$ ipython --no-banner

In [1]: import numpy as np

In [2]: np.set_printoptions(suppress=True, linewidth=140)

In [3]: def tidy(a):
   ...:     return np.round(a, 4) + 0
   ...: 

In [4]: arr = np.load("m.npy")

In [5]: print(arr)
[[ 1  0  0  0]
 [ 0  0 -3  0]
 [ 0  2  0  0]
 [ 0  0  0  1]]

In [6]: def softmax(z):
   ...:     e = np.exp(z - z.max(axis=-1, keepdims=True))
   ...:     return e / e.sum(axis=-1, keepdims=True)
   ...: 

In [7]: print(tidy(softmax(arr).sum(axis=1)))
[1. 1. 1. 1.]

In [8]: print(tidy(softmax(arr[0])))
[0.4754 0.1749 0.1749 0.1749]

In [9]: S = arr @ arr.T / np.sqrt(4)

In [10]: print(tidy(softmax(S)))
[[0.3547 0.2151 0.2151 0.2151]
 [0.0108 0.9677 0.0108 0.0108]
 [0.0963 0.0963 0.7112 0.0963]
 [0.2151 0.2151 0.2151 0.3547]]

In [11]: print(tidy(np.linalg.det(arr)))
6.0

In [12]: print(np.linalg.matrix_power(arr, 2))
[[ 1  0  0  0]
 [ 0 -6  0  0]
 [ 0  0 -6  0]
 [ 0  0  0  1]]

In [13]: print(arr @ arr)
[[ 1  0  0  0]
 [ 0 -6  0  0]
 [ 0  0 -6  0]
 [ 0  0  0  1]]

In [14]: print(np.allclose(arr, arr.T))
False

In [15]: J = np.load("sample12.npy")

In [16]: print(J)
[[ 0.1223  0.2002  1.4046]
 [ 0.414   1.7965  4.183 ]
 [ 0.1244  0.166   1.4267]
 [ 0.3006  3.6056 -0.0136]
 [ 0.5825  4.1525  4.2315]
 [ 0.4899  3.0155  4.2495]
 [ 0.2022  2.3857 -0.0068]
 [ 0.2756  0.6316  4.1801]
 [ 0.1917  1.3857  1.4321]
 [ 0.3956  2.7705  2.792 ]
 [ 0.2518  1.4151  1.3651]
 [ 0.2166  1.4463  1.383 ]
 [ 0.0574  1.1642 -0.0352]
 [ 0.3136  0.6117  4.2006]
 [ 0.0977  1.2238 -0.0153]
 [ 0.3143  1.6094  2.7428]
 [ 0.3861  1.7884  4.1754]
 [ 0.2877  3.5726  0.0018]
 [ 0.5028  4.0251  2.7778]
 [ 0.186   1.426   1.3706]
 [ 0.4802  4.0363  2.8166]
 [ 0.4137  2.7929  2.8421]
 [ 0.3497  1.7883  4.1864]]

In [17]: q, evecs = np.linalg.qr(J[:, :2])[0], np.linalg.qr(J[:, 2:])[0]

In [18]: s = np.linalg.svd(q.T @ evecs, compute_uv=False)

In [19]: print(tidy(np.linalg.norm(q @ q.T - evecs @ evecs.T, 2)))
1.0

In [20]: print(tidy(np.degrees(np.arccos(s.clip(0, 1)))))
[7.4097]

In [21]: print((s > 0.9).sum())
1

In [22]: Ac = J - J.mean(axis=0)

In [23]: evecs = np.linalg.svd(Ac)[2][:2]

In [24]: Y = Ac - Ac @ evecs.T @ evecs

In [25]: print(tidy(np.diag(evecs.T @ evecs)))
[0.0094 0.9938 0.9967]

In [26]: print(tidy(Y.std(axis=0)))
[0.0205 0.0016 0.0012]

In [27]: print(tidy((Ac @ evecs.T).std(axis=0)))
[1.5994 1.2043]

In [28]: print(tidy(np.linalg.norm(Y) / np.linalg.norm(Ac)))
0.0103

In [29]: M = np.loadtxt("data.csv", delimiter=",")

In [30]: print(M)
[[ 1.2     0.8    -0.4   ]
 [-0.8251  0.7632 -0.5368]
 [-1.      0.8    -0.6   ]]

In [31]: x0 = np.array([-2, -1, 0])

In [32]: rhs = M @ x0

In [33]: b, lr = np.zeros(3), 1 / np.linalg.norm(M, 2) ** 2

In [34]: for i in range(150):
    ...:     b -= lr * M.T @ (M @ b - rhs)
    ...:     if i % 50 == 0: print(i, round(np.linalg.norm(M @ b - rhs), 4))
    ...: 
0 1.117
50 0.0058
100 0.0057

In [35]: print(tidy(np.linalg.cond(M)))
126.9906

In [36]: A = np.array([[0.0, 3.0, 0.0, 0.0],
    ...:     [3.0, 3.0, 3.0, 0.0],
    ...:     [0.0, 3.0, 0.0, 3.0],
    ...:     [0.0, 0.0, 3.0, 2.0]])

In [37]: print(tidy(np.linalg.norm(A, "nuc")))
14.4582

In [38]: print(tidy(np.linalg.norm(A, 1)), tidy(np.linalg.norm(A, np.inf)))
9.0 9.0

In [39]: print(A[1] @ A[3])
9.0

In [40]: print(tidy(np.linalg.norm(A[1] - A[3])))
4.6904

In [41]: print(tidy(np.linalg.norm(A, 2)))
6.4384

In [42]: evals, evecs = np.linalg.eig(A)

In [43]: print(tidy(np.prod(evals)))
81.0

In [44]: print(tidy(evals))
[-3.6942 -1.0349  6.4384  3.2907]

In [45]: print(tidy(np.sort(np.linalg.eigvals(np.linalg.inv(A)))))
[-0.9663 -0.2707  0.1553  0.3039]

In [46]: print(tidy(np.sort(np.linalg.eigvals(A.T))))
[-3.6942 -1.0349  3.2907  6.4384]

In [47]: x0 = np.array([3, 1, 0, 0])

In [48]: rhs = A @ x0

In [49]: b, lr = np.zeros(4), 1 / np.linalg.norm(A, 2) ** 2

In [50]: for i in range(30):
    ...:     b -= lr * A.T @ (A @ b - rhs)
    ...:     if i % 5 == 0: print(i, round(np.linalg.norm(A @ b - rhs), 4))
    ...: 
0 4.5604
5 1.9951
10 1.5965
15 1.3921
20 1.2209
25 1.0711

In [51]: print(tidy(np.linalg.cond(A)))
6.2213

In [52]: print(tidy(b))
[ 2.2823  1.2475  0.3847 -0.3801]

In [53]: evals, evecs = np.linalg.eigh(A)

In [54]: print((evals > 1e-8).sum(), (evals < -1e-8).sum())
2 2

In [55]: print(tidy(evecs.T @ evecs))
[[1. 0. 0. 0.]
 [0. 1. 0. 0.]
 [0. 0. 1. 0.]
 [0. 0. 0. 1.]]

In [56]: print(tidy(np.linalg.eigvalsh(A @ A)))
[ 1.071  10.8288 13.6473 41.4529]

In [57]: P = np.triu(np.array([[0, 0, 3, 1], [2, 3, 4, 2], [5, 4, 1, 0], [1, 1, 1, 1]]), 1) + np.eye(4)

In [58]: Y = P @ A @ np.linalg.inv(P)

In [59]: print(P @ A - A @ P)
[[  0.   9.  -9.   5.]
 [  0.  12. -15.   7.]
 [  0.   0. -12.  -6.]
 [  0.   0.   0.   0.]]

In [60]: print(Y)
[[  0.  12. -45. -13.]
 [  3.  15. -60. -17.]
 [  0.   3. -12.  -3.]
 [  0.   0.   3.   2.]]

In [61]: print(tidy(np.linalg.det(Y)))
81.0

In [62]: W0 = np.loadtxt("out16.csv", delimiter=",")

In [63]: print(W0)
[[-3.4446  4.8301 -3.4377]
 [-2.6712  3.6862 -3.5763]
 [-5.0965 -2.181   6.552 ]
 [-2.599   5.3346 -3.4706]
 [-4.7796 -2.1304  5.2445]
 [-1.7453  2.3062 -4.897 ]
 [-6.5872 -3.1166  7.7811]
 [-3.6334  2.6324 -3.3753]
 [-2.8296  3.7072 -3.5575]
 [-3.3364  3.5808 -3.2494]
 [-1.9324  4.1492 -0.9079]
 [-5.3075 -2.3508  6.312 ]
 [-3.2467 -2.2973  8.3824]
 [-2.181   4.1424 -2.5837]
 [-2.3535  4.5215 -3.0464]
 [-3.0947  5.3939 -4.3778]
 [-1.827   5.4734 -2.69  ]
 [-1.8717  2.8863 -3.5856]
 [-2.4489  3.5661 -4.7253]
 [-4.6468 -2.2693  7.4315]
 [-2.1502  5.3283 -0.7238]
 [-1.9758  4.8249 -4.8156]
 [-3.1385  0.9669 -5.1974]
 [-2.2278  2.7634 -3.3797]
 [-5.3629 -2.9857  6.0946]]

In [64]: f = np.array([3, 2, 4])

In [65]: print(tidy(np.correlate(W0[20], W0[5], "full")))
[ 10.5295 -31.0515  19.5853 -10.9687   1.2632]

In [66]: print(tidy(np.polyval(f, W0[20])))
[13.5697 99.8289  4.1241]

In [67]: print(tidy(np.convolve(W0[20], f)))
[-6.4506 11.6845 -0.1156 19.8656 -2.8952]

In [68]: P = W0 @ np.linalg.solve(W0.T @ W0, W0.T)

In [69]: print(tidy(np.linalg.eigvalsh(P)))
[0. 0. 0. 0. 0. 0. 0. 0. 0. 0. 0. 0. 0. 0. 0. 0. 0. 0. 0. 0. 0. 0. 1. 1. 1.]

In [70]: print(np.linalg.matrix_rank(np.eye(25) - P))
22

In [71]: print(np.trace(P))
3.0

In [72]: K = np.minimum.outer(np.arange(1, 5), np.arange(1, 5)) * 2

In [73]: print(K)
[[2 2 2 2]
 [2 4 4 4]
 [2 4 6 6]
 [2 4 6 8]]

In [74]: rng = np.random.default_rng(207)

In [75]: lab = rng.permutation(4)

In [76]: print(lab)
[2 1 0 3]

In [77]: Y = K[lab][:, lab]

In [78]: print(tidy(np.sort(np.abs(np.linalg.eigvals(Y)))))
[ 0.5662  0.852   2.     16.5817]

In [79]: print(np.allclose(Y, K))
False

In [80]: evals, evecs = np.linalg.eigh(K)

In [81]: x0 = np.array([2, 1, 2, 2])

In [82]: print(tidy(evecs * np.abs(evals) @ evecs.T))
[[2. 2. 2. 2.]
 [2. 4. 4. 4.]
 [2. 4. 6. 6.]
 [2. 4. 6. 8.]]

In [83]: print(np.abs(K).sum(axis=1).max(), tidy(np.abs(evals).max()))
20 16.5817

In [84]: print(tidy(x0 @ K @ x0 / (x0 @ x0)), tidy(evals[0]), tidy(evals[-1]))
14.4615 0.5662 16.5817

In [85]: print((np.sign(evecs[:, -1].round(6)) == np.sign(evecs[0, -1].round(6))).astype(int))
[1 1 1 1]

In [86]: Y = K[0, 0] * K[1:] - np.outer(K[1:, 0], K[0])

In [87]: print(Y)
[[ 0  4  4  4]
 [ 0  4  8  8]
 [ 0  4  8 12]]

In [88]: print(np.flatnonzero(~Y.round(6).any(axis=1)))
[]

In [89]: print(K[:, 0] / K[0, 0])
[1. 1. 1. 1.]

In [90]: print(np.linalg.matrix_rank(Y), np.linalg.matrix_rank(K))
3 4

In [91]: P = np.triu(np.array([[2, 0, 0, 3], [1, 0, 1, 3], [0, 2, 2, 3], [2, 1, 0, 0]]), 1) + np.eye(4)

In [92]: Y = P @ K @ np.linalg.inv(P)

In [93]: print(tidy(np.linalg.det(Y)))
16.0

In [94]: print(np.linalg.matrix_rank(Y))
4

In [95]: E = np.array([[-2, 0, 0], [-2, -4, 0], [5, 1, -1]])

In [96]: evals, evecs = np.linalg.eig(E)

In [97]: print(tidy(np.sort(np.linalg.eigvals(E.T))))
[-4. -2. -1.]

In [98]: print(np.prod(evals))
-8.0

In [99]: print(tidy(np.sort(np.linalg.eigvals(np.linalg.inv(E)))))
[-1.   -0.5  -0.25]

In [100]: print(evals)
[-1. -4. -2.]

In [101]: Ac = W0 - W0.mean(axis=0)

In [102]: left, s, vt = np.linalg.svd(Ac, full_matrices=False)

In [103]: print(tidy((s ** 2).sum() ** 2 / (s ** 4).sum()))
1.1322

In [104]: print(np.searchsorted(np.cumsum(s ** 2) / (s ** 2).sum(), 0.9) + 1)
1

In [105]: print(tidy(np.abs(vt[-1])))
[0.952  0.3036 0.0385]
